$ ipython --no-banner

In [1]: import numpy as np

In [2]: np.set_printoptions(precision=2, suppress=True, linewidth=160, legacy="1.25")

In [3]: W0 = np.loadtxt("out16.csv", delimiter=",")

In [4]: W0
Out[4]: 
array([[2., 0., 0., 0.],
       [3., 0., 3., 0.],
       [3., 0., 3., 0.],
       [0., 0., 3., 0.]])

In [5]: np.linalg.matrix_rank(W0, rtol=0.1)
Out[5]: 2

In [6]: np.linalg.cond(W0) > 100
Out[6]: True

In [7]: np.round(np.linalg.norm(W0, 2) / np.linalg.norm(W0), 2)
Out[7]: 0.93

In [8]: Uu, sigma, VT = np.linalg.svd(W0)

In [9]: V = VT[:(sigma > 1e-8).sum()]

In [10]: rng = np.random.default_rng(828823)

In [11]: x0 = W0[2] + 4 * W0[3] + rng.integers(2) * np.eye(4)[0]

In [12]: x0
Out[12]: array([ 4.,  0., 15.,  0.])

In [13]: np.linalg.matrix_rank(np.vstack([W0, x0]))
Out[13]: 2

In [14]: np.round(V.T @ V, 2) + 0
Out[14]: 
array([[1., 0., 0., 0.],
       [0., 0., 0., 0.],
       [0., 0., 1., 0.],
       [0., 0., 0., 0.]])

In [15]: np.unique(W0.round(6), axis=0).shape
Out[15]: (3, 4)

In [16]: np.abs(np.diag(np.linalg.qr(W0)[1])) > 1e-9
Out[16]: array([ True, False,  True, False])

In [17]: X = np.loadtxt("dump.csv", delimiter=",")

In [18]: X
Out[18]: 
array([[ 0.79,  1.  ,  0.88, -0.18,  0.05, -0.08,  1.08],
       [ 0.42,  1.03,  2.82, -0.19, -0.3 , -0.68,  1.15],
       [ 0.77,  0.  ,  5.04,  0.66,  1.3 ,  1.66,  1.19],
       [-0.08,  0.92, -4.24, -0.84, -1.3 , -1.8 , -0.22],
       [-0.04, -0.98, -1.8 ,  0.38,  0.79,  1.34, -0.75],
       [ 2.46,  2.45,  3.18, -0.17,  0.84,  0.8 ,  3.11],
       [-0.23, -1.14, -2.28,  0.36,  0.68,  1.22, -1.01]])

In [19]: np.round(X @ np.linalg.pinv(X) @ X, 2) + 0
Out[19]: 
array([[ 0.79,  1.  ,  0.88, -0.18,  0.05, -0.08,  1.08],
       [ 0.42,  1.03,  2.82, -0.19, -0.3 , -0.68,  1.15],
       [ 0.77,  0.  ,  5.04,  0.66,  1.3 ,  1.66,  1.19],
       [-0.08,  0.92, -4.24, -0.84, -1.3 , -1.8 , -0.22],
       [-0.04, -0.98, -1.8 ,  0.38,  0.79,  1.34, -0.75],
       [ 2.46,  2.45,  3.18, -0.17,  0.84,  0.8 ,  3.11],
       [-0.23, -1.14, -2.28,  0.36,  0.68,  1.22, -1.01]])

In [20]: np.abs(np.diag(np.linalg.qr(X)[1])) > 1e-9
Out[20]: array([ True,  True,  True, False, False, False, False])

In [21]: np.linalg.matrix_rank(X, rtol=0.1)
Out[21]: 3

In [22]: np.linalg.cond(X) > 100
Out[22]: True

In [23]: O, _ = np.linalg.qr(np.array([[0.6, 0.5, -1.0, -0.6, -0.1, 0.3, -0.8],
    ...:     [0.6, 0.8, 0.3, -0.7, 1.1, 1.2, 0.0],
    ...:     [2.1, -0.5, -1.2, 0.6, 0.6, 0.1, 0.4],
    ...:     [-0.4, 0.8, 2.0, 1.1, -2.3, 0.8, 0.1],
    ...:     [-0.5, -0.4, -1.7, 1.8, -1.3, 0.9, -1.1],
    ...:     [-1.0, -0.5, 0.5, 0.8, -0.8, 0.0, -0.2],
    ...:     [-0.2, 0.2, 0.4, 0.2, 0.2, -0.8, 1.3]]))

In [24]: K = 5 * O

In [25]: K
Out[25]: 
array([[-1.17, -1.65,  2.7 ,  0.38,  2.56,  0.79,  2.51],
       [-1.17, -2.66,  0.59,  0.16, -3.04, -2.48,  0.92],
       [-4.09,  1.75, -1.07, -1.86, -0.09,  0.07,  0.75],
       [ 0.78, -2.69, -1.95, -3.32,  1.48, -0.08, -0.29],
       [ 0.97,  1.32,  3.33, -3.11, -0.86, -0.51, -0.75],
       [ 1.95,  1.64, -1.13, -0.57, -0.15, -1.37,  3.87],
       [ 0.39, -0.68, -0.15, -0.6 , -2.5 ,  4.01,  1.28]])

In [26]: labels = rng.permutation(7)

In [27]: labels
Out[27]: array([3, 1, 0, 5, 6, 4, 2])

In [28]: other = K[labels][:, labels]

In [29]: np.sort(np.abs(np.linalg.eigvals(other)))
Out[29]: array([5., 5., 5., 5., 5., 5., 5.])

In [30]: F = np.loadtxt("mat.csv", delimiter=",")

In [31]: F
Out[31]: 
array([[ 3.,  0.,  1.,  2.,  1.],
       [ 4.,  2.,  4.,  4.,  2.],
       [ 6.,  4.,  6.,  5.,  2.],
       [ 8.,  5.,  8.,  5.,  5.],
       [11.,  5., 11.,  6.,  8.],
       [14.,  5., 11.,  6.,  8.],
       [16.,  8., 12.,  9., 11.],
       [16.,  8., 15., 12., 11.],
       [17.,  8., 17., 13., 11.],
       [18., 11., 20., 15., 12.],
       [21., 14., 20., 16., 14.],
       [24., 16., 22., 17., 17.],
       [24., 17., 24., 17., 20.],
       [27., 20., 24., 19., 21.],
       [29., 20., 27., 20., 24.],
       [32., 22., 30., 23., 27.],
       [34., 22., 31., 25., 27.],
       [36., 25., 31., 28., 29.],
       [39., 27., 33., 31., 31.]])

In [32]: gram = F.T @ F

In [33]: np.trace(gram), (F ** 2).sum()
Out[33]: (33177.0, 33177.0)

In [34]: np.diag(gram)
Out[34]: array([9727., 4271., 8093., 5255., 5831.])

In [35]: np.linalg.svd(F, compute_uv=False) ** 2
Out[35]: array([33030.92,    73.93,    37.19,    23.39,    11.57])

In [36]: (F @ F.T).shape
Out[36]: (19, 19)

In [37]: gram
Out[37]: 
array([[9727., 6398., 8847., 7117., 7498.],
       [6398., 4271., 5822., 4708., 4971.],
       [8847., 5822., 8093., 6483., 6816.],
       [7117., 4708., 6483., 5255., 5496.],
       [7498., 4971., 6816., 5496., 5831.]])

In [38]: np.allclose(gram, gram.T)
Out[38]: True
